% python3 -q
>>> import numpy as np
>>> import numpy.linalg as la
>>> np.set_printoptions(precision=2, suppress=True, linewidth=100)
>>> arr = np.load("data.npy")
>>> print(arr)
[[-0.47  0.02  0.16  0.72 -0.47 -0.11]
 [-0.66 -0.05 -0.21 -0.62 -0.36  0.01]
 [ 0.   -0.21 -0.9   0.25  0.13 -0.26]
 [ 0.    0.39  0.14 -0.13  0.07 -0.9 ]
 [ 0.57 -0.25 -0.04 -0.13 -0.76 -0.16]
 [ 0.14  0.86 -0.31  0.03 -0.23  0.3 ]]
>>> u, v = arr[5], arr[4]
>>> print(np.round(u @ v, 2))
0.0
>>> p = (u @ v) / (u @ u) * u
>>> print(round(float((v - p) @ u), 2))
0.0
>>> print(p.round(2) + 0)
[0. 0. 0. 0. 0. 0.]
>>> out = np.array([[4, 1], [5, -3], [-2, 0], [-3, -4], [-4, -3], [0, -2]])
>>> print(np.einsum("ij->j", arr))
[-0.42  0.76 -1.16  0.11 -1.62 -1.12]
>>> print(np.vstack([arr, out.T]).shape)
(8, 6)
>>> print(out.T @ arr.T)
[[-2.37  0.85 -0.51  1.77  4.5   6.33]
 [-1.78  3.04 -0.21  0.93  4.44 -2.45]]
>>> print(la.matrix_rank(arr @ out))
2
>>> print(arr @ out)
[[-2.37 -1.78]
 [ 0.85  3.04]
 [-0.51 -0.21]
 [ 1.77  0.93]
 [ 4.5   4.44]
 [ 6.33 -2.45]]
>>> print(np.einsum("ij,ij->i", arr, arr))
[1. 1. 1. 1. 1. 1.]
>>> u = np.array([1, 1, -4, 0, 4, 3])
>>> out = arr + np.outer(u, np.eye(6)[3])
>>> print(la.matrix_rank(out - arr))
1
>>> print(la.matrix_rank(la.inv(out) - la.inv(arr), tol=1e-8))
1
